% python3 -q
>>> import numpy as np
>>> from numpy import linalg as LA
>>> np.set_printoptions(precision=3, suppress=True, linewidth=200, floatmode="fixed")
>>> A = np.loadtxt("w.csv", delimiter=",")
>>> print(A)
[[ -7.003   4.006  -6.017 -16.018   1.987  16.014]
 [ -1.013  -3.008   2.006  -2.994   1.037   3.034]
 [  4.976   0.025   1.976  12.030  -1.972 -12.028]]
>>> u, g = A[0], A[2]
>>> print(np.round(u @ g, 3))
-435.868
>>> p = (u @ g) / (u @ u) * u
>>> print(round(LA.norm(u + g) ** 2 + LA.norm(u - g) ** 2, 3))
1880.431
>>> print(p)
[  4.937  -2.824   4.242  11.292  -1.401 -11.290]
>>> print(LA.matrix_rank(np.outer(u, g)))
1
>>> print(g - p)
[ 0.039  2.849 -2.266  0.738 -0.571 -0.738]
>>> left, s, vt = LA.svd(A)
>>> print(s)
[30.722  5.449  0.049]
>>> M2 = left[:, :2] @ np.diag(s[:2]) @ vt[:2]
>>> print(np.round(np.abs(A - M2).max(), 3))
0.027
>>> print(np.round(LA.norm(A - M2) / LA.norm(A), 3))
0.002
>>> print(round(LA.norm(A - M2, 2), 3), round(s[2], 3))
0.049 0.049
>>> print(round(LA.norm(A, 2) / LA.norm(A), 3))
0.985
>>> print(LA.cond(A) > 100)
True
>>> print([round(float(x), 3) for x in LA.svd(A, compute_uv=False)[:3]])
[30.722, 5.449, 0.049]
>>> print(A.ravel(order="F"))
[ -7.003  -1.013   4.976   4.006  -3.008   0.025  -6.017   2.006   1.976 -16.018  -2.994  12.030   1.987   1.037  -1.972  16.014   3.034 -12.028]
>>> T = A.reshape(3, 2, -1)
>>> print(T[:, 0])
[[-7.003  4.006 -6.017]
 [-1.013 -3.008  2.006]
 [ 4.976  0.025  1.976]]
>>> print(T.sum(axis=1))
[[-23.021   5.993   9.997]
 [ -4.007  -1.971   5.040]
 [ 17.006  -1.947 -10.052]]
>>> M2 = A / np.sqrt((A ** 2).mean(axis=1, keepdims=True))
>>> print(LA.norm(M2, axis=1))
[2.449 2.449 2.449]
>>> feats = np.load("test6.npy")
>>> print(feats)
[[8 5 5 2 4]
 [2 3 3 9 8]
 [5 5 6 5 4]
 [3 9 5 6 1]
 [9 6 7 0 7]
 [3 3 9 7 5]
 [7 1 6 1 2]]
>>> M2 = feats / LA.norm(feats, axis=1, keepdims=True)
>>> C2 = M2 @ M2.T
>>> print((C2 - 2 * np.eye(7)).round(6).argmax(axis=1))
[4 5 5 2 0 2 0]
>>> print(C2[6])
[0.915 0.487 0.828 0.578 0.894 0.757 1.000]
>>> M2 = np.array([[3, -2], [1, 5], [5, 3], [-3, -1], [5, 3]])
>>> print(M2.T @ feats.T)
[[ 68  37  55  30 103  61  59]
 [ 34  35  40  51  54  44  14]]
>>> print(np.einsum("ij->j", feats))
[37 32 41 30 31]
>>> print(LA.matrix_rank(np.vstack([feats, M2.T])))
5
>>> print(LA.matrix_rank(feats @ M2))
2
>>> M2 = np.c_[feats[:, :3] @ np.array([[4, 2, -1], [-8, -3, 1], [-5, 1, -6]]), np.array([0, -1, 0, 2, 0, 2, -1])]
>>> print(M2)
[[-33   6 -33   0]
 [-31  -2 -17  -1]
 [-50   1 -36   0]
 [-85 -16 -24   2]
 [-47   7 -45   0]
 [-57   6 -54   2]
 [-10  17 -42  -1]]
>>> print(LA.matrix_rank(np.c_[feats, M2]))
6
>>> print(np.round(LA.lstsq(feats, M2[:, 0])[0], 3) + 0)
[ 4.000 -8.000 -5.000  0.000  0.000]
>>> left, s, vt = LA.svd(feats, full_matrices=False)
>>> print(np.round(vt @ vt.T, 3) + 0)
[[1.000 0.000 0.000 0.000 0.000]
 [0.000 1.000 0.000 0.000 0.000]
 [0.000 0.000 1.000 0.000 0.000]
 [0.000 0.000 0.000 1.000 0.000]
 [0.000 0.000 0.000 0.000 1.000]]
>>> print(np.abs(vt[0]))
[0.476 0.420 0.532 0.382 0.411]
>>> print(np.round(left.T @ feats @ vt.T, 3) + 0)
[[29.386  0.000  0.000  0.000  0.000]
 [ 0.000 10.655  0.000  0.000  0.000]
 [ 0.000  0.000  6.968  0.000  0.000]
 [ 0.000  0.000  0.000  5.155  0.000]
 [ 0.000  0.000  0.000  0.000  2.611]]
>>> print(np.cumsum(s ** 2) / np.sum(s ** 2))
[0.815 0.923 0.968 0.994 1.000]
>>> print(np.round(left.T @ left, 3) + 0)
[[1.000 0.000 0.000 0.000 0.000]
 [0.000 1.000 0.000 0.000 0.000]
 [0.000 0.000 1.000 0.000 0.000]
 [0.000 0.000 0.000 1.000 0.000]
 [0.000 0.000 0.000 0.000 1.000]]
>>> print(np.abs(left[:, 0]).round(6).argmax())
4
>>> print(s / s[0])
[1.000 0.363 0.237 0.175 0.089]
>>> print(round(float(np.sqrt((s ** 2).sum())), 3), round(float(LA.norm(feats)), 3))
32.542 32.542
>>> O, _ = LA.qr(np.array([[0.6, -1.3, 1.4, -0.4],
...     [-0.1, -0.4, -1.4, -0.5],
...     [-0.4, 0.4, 0.5, 0.0],
...     [-0.3, 0.2, 0.0, 2.1]]))
>>> m1 = 5 * O
>>> print(m1)
[[-3.810 -2.471 -2.092  0.067]
 [ 0.635 -3.695  3.180 -0.910]
 [ 2.540 -1.461 -2.988 -2.736]
 [ 1.905 -1.762 -1.259  4.084]]
>>> print(round(float(LA.norm(m1[0] - m1[2])), 3))
7.071
>>> print(round(float(LA.norm(m1, 1)), 3), np.round(LA.norm(m1, np.inf), 3))
9.518 9.725
>>> print(round(m1[0] @ m1[2], 3))
0.0
>>> print(round(float(LA.norm(m1[0], 1)), 3), np.round(LA.norm(m1[0], np.inf), 3))
8.439 3.81
>>> x = np.array([3, 3, 1, 8])
>>> h1 = np.maximum(m1 @ x, 0)
>>> print(np.flatnonzero(h1 > 1e-9))
[3]
>>> print(np.maximum(m1 @ x, 0) - np.maximum(-m1 @ x, 0))
[-20.400 -13.284 -21.637  31.847]
>>> print(np.maximum(m1 @ (3 * x), 0))
[ 0.000  0.000  0.000 95.540]
>>> print(h1)
[ 0.000  0.000  0.000 31.847]
>>> print(np.tanh(m1 @ x))
[-1.000 -1.000 -1.000  1.000]
